$ ipython --no-banner

In [1]: import numpy as np

In [2]: np.set_printoptions(suppress=True, linewidth=160)

In [3]: J = np.loadtxt("data.csv", delimiter=",")

In [4]: print(J)
[[ 0.4  0.8 -0.4]
 [ 0.8  0.  -0.4]
 [ 1.4 -1.3 -1.4]
 [ 0.4 -0.7  0.2]
 [-1.2  0.8  0.5]
 [ 0.5 -2.1  0.5]
 [28.   2.  32. ]
 [ 0.8  1.2  0.8]
 [-0.7  0.9 -0.2]
 [ 0.  -0.8  1.5]
 [ 1.2  0.6 -0.5]
 [-1.8 -0.1 -0.4]
 [ 1.  -0.9  0.4]
 [-0.4  0.   0.4]
 [ 0.5 -0.9 -1.4]
 [-1.9  1.8  0.2]
 [-1.1 -0.6  0.5]
 [ 0.8  0.3 -0.2]
 [ 1.1 -0.5  0.5]
 [ 0.5  0.4 -0.4]
 [ 0.3 -1.7 -2. ]
 [ 1.7 -1.5 -1. ]
 [-1.2  1.  -0.6]
 [ 1.7 -1.3 -0.3]
 [ 0.7 -1.7  0.1]
 [ 0.   0.1 -1.1]
 [ 0.  -0.1 -1.1]
 [ 0.4  0.8 -0.9]
 [-1.3  0.1  0.5]
 [ 0.2 -0.3  0.7]
 [-1.7 -0.3  1.1]
 [-1.1 -0.1  0.5]
 [-0.7  0.9 -1.3]
 [ 1.1  0.2 -0.1]
 [-0.3 -1.7 -0.2]
 [ 1.4  0.1  0.4]
 [-1.3  0.4  0. ]]

In [5]: W = np.array([[1, 1], [0, 1], [1, 0]])

In [6]: beta = np.array([1, 3])

In [7]: act = np.maximum(J @ W + beta, 0)

In [8]: print((act > 0).astype(int))
[[1 1]
 [1 1]
 [1 1]
 [1 1]
 [1 1]
 [1 1]
 [1 1]
 [1 1]
 [1 1]
 [1 1]
 [1 1]
 [0 1]
 [1 1]
 [1 1]
 [1 1]
 [0 1]
 [1 1]
 [1 1]
 [1 1]
 [1 1]
 [0 1]
 [1 1]
 [0 1]
 [1 1]
 [1 1]
 [0 1]
 [0 1]
 [1 1]
 [1 1]
 [1 1]
 [1 1]
 [1 1]
 [0 1]
 [1 1]
 [1 1]
 [1 1]
 [0 1]]

In [9]: print(np.linalg.matrix_rank(act))
2

In [10]: cent = np.array([[8, 8], [5, 9]])

In [11]: print((act @ cent).round(6).argmax(axis=1))
[1 1 1 1 1 1 1 1 1 1 1 1 1 1 1 1 1 1 1 1 1 1 1 1 1 1 1 1 1 1 1 1 1 1 1 1 1]

In [12]: cen = J - J.mean(axis=0)

In [13]: left, sv, VT = np.linalg.svd(cen, full_matrices=False)

In [14]: print(np.round(np.abs(VT[-1]), 2))
[0.45 0.78 0.44]

In [15]: print(np.abs(left[:, 0]).argmax())
6

In [16]: print(np.linalg.matrix_rank(cen))
3

In [17]: print(np.round((sv ** 2).sum() ** 2 / (sv ** 4).sum(), 2))
1.08

In [18]: print((np.sign(left[:, 0]) == np.sign(left[0, 0])).astype(int))
[1 1 1 1 1 1 0 0 1 0 1 1 1 1 1 1 1 1 1 1 1 1 1 1 1 1 1 1 1 1 1 1 1 1 1 0 1]

In [19]: print(sv.round(2))
[42.31  6.84  4.73]

In [20]: print(np.round(sv ** 2 / (sv ** 2).sum(), 2))
[0.96 0.03 0.01]

In [21]: print(np.round(VT[0] * np.sign(VT[0, np.abs(VT[0]).argmax()]), 2))
[0.66 0.05 0.75]

In [22]: B = J / np.sqrt((J ** 2).mean(axis=1, keepdims=True))

In [23]: print(np.linalg.matrix_rank(B) == np.linalg.matrix_rank(J))
True

In [24]: print(np.linalg.matrix_rank(J - J.mean(axis=1, keepdims=True)))
2

In [25]: cent = J[[4, 14]].astype(float)

In [26]: for _ in range(6):
    ...:     idx = np.linalg.norm(J[:, None] - cent, axis=-1).argmin(axis=1)
    ...:     cent = np.array([J[idx == j].mean(axis=0) for j in range(2)])
    ...: 

In [27]: print(idx)
[1 1 1 1 1 1 0 1 1 1 1 1 1 1 1 1 1 1 1 1 1 1 1 1 1 1 1 1 1 1 1 1 1 1 1 1 1]

In [28]: print(np.bincount(idx))
[ 1 36]

In [29]: print(np.abs(cent[1] - cent[0]).argmax())
2

In [30]: B = np.array([[0, 0, 0, 1, 0, 1, 1, 1, 2, 2, 1, 1, 2, 2],
    ...:     [1, 1, 0, 0, 1, 2, 0, 1, 2, 1, 1, 0, 1, 1],
    ...:     [2, 0, 1, 0, 0, 0, 2, 2, 2, 2, 1, 0, 0, 0],
    ...:     [2, 1, 1, 0, 1, 0, 1, 1, 2, 0, 1, 2, 1, 0],
    ...:     [0, 2, 2, 0, 0, 1, 2, 2, 2, 1, 1, 2, 2, 0],
    ...:     [1, 0, 2, 0, 0, 2, 1, 2, 2, 2, 0, 1, 2, 0],
    ...:     [1, 2, 0, 1, 2, 2, 2, 0, 1, 1, 2, 1, 0, 0],
    ...:     [1, 2, 1, 1, 0, 0, 1, 0, 1, 1, 0, 1, 2, 1],
    ...:     [0, 2, 2, 2, 1, 2, 0, 0, 1, 0, 2, 2, 2, 2],
    ...:     [2, 0, 0, 0, 1, 1, 0, 0, 1, 0, 1, 1, 1, 1],
    ...:     [2, 2, 2, 1, 0, 2, 0, 1, 2, 2, 0, 2, 0, 0],
    ...:     [2, 1, 0, 1, 0, 0, 1, 1, 2, 2, 1, 2, 2, 2],
    ...:     [2, 0, 1, 0, 2, 2, 0, 2, 0, 1, 0, 2, 0, 0],
    ...:     [1, 0, 2, 2, 1, 2, 2, 1, 1, 0, 1, 2, 1, 1]])

In [31]: mat = B + B.T

In [32]: print(mat)
[[0 1 2 3 0 2 2 2 2 4 3 3 4 3]
 [1 2 0 1 3 2 2 3 4 1 3 1 1 1]
 [2 0 2 1 2 2 2 3 4 2 3 0 1 2]
 [3 1 1 0 1 0 2 2 4 0 2 3 1 2]
 [0 3 2 1 0 1 4 2 3 2 1 2 4 1]
 [2 2 2 0 1 4 3 2 4 3 2 1 4 2]
 [2 2 2 2 4 3 4 1 1 1 2 2 0 2]
 [2 3 3 2 2 2 1 0 1 1 1 2 4 2]
 [2 4 4 4 3 4 1 1 2 1 4 4 2 3]
 [4 1 2 0 2 3 1 1 1 0 3 3 2 1]
 [3 3 3 2 1 2 2 1 4 3 0 3 0 1]
 [3 1 0 3 2 1 2 2 4 3 3 4 4 4]
 [4 1 1 1 4 4 0 4 2 2 0 4 0 1]
 [3 1 2 2 1 2 2 2 3 1 1 4 1 2]]

In [33]: B = np.array([[2, 2],
    ...:     [1, 0],
    ...:     [-2, 1],
    ...:     [-1, -2],
    ...:     [-2, 2],
    ...:     [-1, 1],
    ...:     [-2, -2],
    ...:     [-2, -2],
    ...:     [1, -1],
    ...:     [2, -1],
    ...:     [-1, 1],
    ...:     [0, 1],
    ...:     [2, -1],
    ...:     [1, 1]])

In [34]: print(np.einsum("ij->j", mat))
[31 25 26 22 26 32 28 26 39 24 28 36 28 27]

In [35]: print(np.einsum("ik,kj->ji", mat, B))
[[  2  -9  -8   1   0   4 -18   3 -11  -3   2  10  -7  -3]
 [-11  -3  -2   3 -16  -4   7   6  12  17   0  -3  12   2]]

In [36]: print(np.linalg.matrix_rank(mat @ B))
2

In [37]: print(np.einsum("ij,ij->i", mat, mat))
[ 89  61  64  54  70  92  72  62 129  60  76 114  92  63]

In [38]: print(mat @ B)
[[  2 -11]
 [ -9  -3]
 [ -8  -2]
 [  1   3]
 [  0 -16]
 [  4  -4]
 [-18   7]
 [  3   6]
 [-11  12]
 [ -3  17]
 [  2   0]
 [ 10  -3]
 [ -7  12]
 [ -3   2]]

In [39]: f, v = mat[3], mat[6]

In [40]: print(f @ v)
42

In [41]: p = (f @ v) / (f @ f) * f

In [42]: print(np.linalg.matrix_rank(np.outer(f, v)))
1

In [43]: print(np.round(np.linalg.norm(f + v) ** 2 + np.linalg.norm(f - v) ** 2, 2))
252.0

In [44]: print(np.round((v - p) @ f, 2))
-0.0

In [45]: vec = np.array([3, 1, 1, 3, 2, -1, 0, 2, 0, -3, 0, 2, -3, -2])

In [46]: target = mat @ vec

In [47]: beta, lr = np.zeros(14), 1 / np.linalg.norm(mat, 2) ** 2

In [48]: for i in range(4):
    ...:     beta -= lr * mat.T @ (mat @ beta - target)
    ...:     if i % 1 == 0: print(i, round(np.linalg.norm(mat @ beta - target), 2))
    ...: 
0 42.14
1 39.12
2 36.35
3 33.82

In [49]: print(round(float(np.linalg.cond(mat)), 2))
261.69

In [50]: print(beta.round(2))
[ 0.97  0.35  0.38  0.33  0.92  0.56  0.03  0.38  0.32 -0.19  0.18  0.86 -0.59  0.16]

In [51]: f = np.array([-3, 1, 1])

In [52]: print(np.polyval(f, mat[7]))
[ -9 -23 -23  -9  -9  -9  -1   1  -1  -1  -1  -9 -43  -9]

In [53]: print(np.correlate(mat[7], mat[5], "full"))
[ 4 14 20 23 27 37 41 40 44 49 43 40 50 60 47 40 45 44 33 29 28 18 10 14 16 12  4]

In [54]: print(np.convolve(mat[7], f))
[-6 -7 -4  0 -1 -2  1  3 -2 -2 -1 -4 -9  0  6  2]

In [55]: X = np.load("layer9.npy")

In [56]: print(X)
[[-1.6  1.3 -0.4  0.3 -1.1]
 [ 0.2  1.   0.7 -0.4  1. ]
 [ 0.5  1.4 -0.3 -1.9 -0.2]
 [-0.2 -0.3  0.2 -0.7 -0.5]]

In [57]: f, v = X[1], X[2]

In [58]: print(f @ v)
1.85

In [59]: p = (f @ v) / (f @ f) * f

In [60]: print(p.round(2))
[ 0.14  0.69  0.48 -0.28  0.69]

In [61]: print(np.round(np.outer(f, v), 2))
[[ 0.1   0.28 -0.06 -0.38 -0.04]
 [ 0.5   1.4  -0.3  -1.9  -0.2 ]
 [ 0.35  0.98 -0.21 -1.33 -0.14]
 [-0.2  -0.56  0.12  0.76  0.08]
 [ 0.5   1.4  -0.3  -1.9  -0.2 ]]

In [62]: left, sv = np.linalg.svd(X)
Traceback (most recent call last):
  Cell In[62], line 1
    left, sv = np.linalg.svd(X)
ValueError: too many values to unpack (expected 2)


In [63]: left, sv, VT = np.linalg.svd(X, full_matrices=False)

In [64]: print(sv.round(2))
[2.66 2.38 1.44 0.67]

In [65]: print(np.round(sv / sv[0], 2))
[1.   0.89 0.54 0.25]

In [66]: print(np.round(VT @ VT.T, 2) + 0)
[[1. 0. 0. 0.]
 [0. 1. 0. 0.]
 [0. 0. 1. 0.]
 [0. 0. 0. 1.]]

In [67]: print(np.round(np.cumsum(sv ** 2) / np.sum(sv ** 2), 2))
[0.46 0.83 0.97 1.  ]

In [68]: print(left.shape, sv.shape, VT.shape)
(4, 4) (4,) (4, 5)

In [69]: print(round(np.sqrt((sv ** 2).sum()), 2), np.round(np.linalg.norm(X), 2))
3.91 3.91

In [70]: print(np.round(np.abs(VT[0]), 2))
[0.06 0.75 0.07 0.64 0.13]

In [71]: blk = np.stack([X, -3 * X, X[::-1]])

In [72]: print(np.linalg.matrix_rank(blk.reshape(3, -1)))
2

In [73]: F = np.array([[-1, -1, -2, -2, -4, -4, 3, 1, -3],
    ...:     [3, 2, 2, -2, 1, -4, 4, 2, -1],
    ...:     [-5, 1, 4, 5, 5, 3, -3, -4, -1],
    ...:     [-1, -5, -2, -1, 1, 1, -1, 2, -2],
    ...:     [-4, 1, -3, 4, -1, 4, -5, 0, 2]])

In [74]: F[-1] = F[0] + 2 * F[1]

In [75]: print(F)
[[ -1  -1  -2  -2  -4  -4   3   1  -3]
 [  3   2   2  -2   1  -4   4   2  -1]
 [ -5   1   4   5   5   3  -3  -4  -1]
 [ -1  -5  -2  -1   1   1  -1   2  -2]
 [  5   3   2  -6  -2 -12  11   5  -5]]

In [76]: print(np.argsort(-np.linalg.norm(F, axis=0).round(6), kind="stable")[:3])
[5 6 3]

In [77]: print(np.linalg.cond(F) > 100)
True

In [78]: A = np.array([[5.0, 5.0, 0.0, 0.0, 0.0, 0.0],
    ...:     [5.0, 3.0, 5.0, 0.0, 0.0, 0.0],
    ...:     [0.0, 5.0, 4.0, 5.0, 0.0, 0.0],
    ...:     [0.0, 0.0, 5.0, 4.0, 5.0, 0.0],
    ...:     [0.0, 0.0, 0.0, 5.0, 3.0, 5.0],
    ...:     [0.0, 0.0, 0.0, 0.0, 5.0, 5.0]])

In [79]: B = np.array([[0, -1], [1, 1], [1, 2], [2, 1], [0, 0], [-1, -2]])

In [80]: print(np.vstack([A, B.T]).shape)
(8, 6)

In [81]: print(B.T @ A.T)
[[  5.   8.  19.  13.   5.  -5.]
 [  0.   8.  18.  14.  -5. -10.]]

In [82]: print(np.einsum("ij,ij->i", A, A))
[50. 59. 66. 66. 59. 50.]

In [83]: print(A @ B)
[[  5.   0.]
 [  8.   8.]
 [ 19.  18.]
 [ 13.  14.]
 [  5.  -5.]
 [ -5. -10.]]

In [84]: print(np.einsum("ij->j", A))
[10. 13. 14. 14. 13. 10.]

In [85]: print(np.einsum("ik,kj->ji", A, B))
[[  5.   8.  19.  13.   5.  -5.]
 [  0.   8.  18.  14.  -5. -10.]]

In [86]: print(np.linalg.matrix_rank(np.vstack([A, B.T])))
6
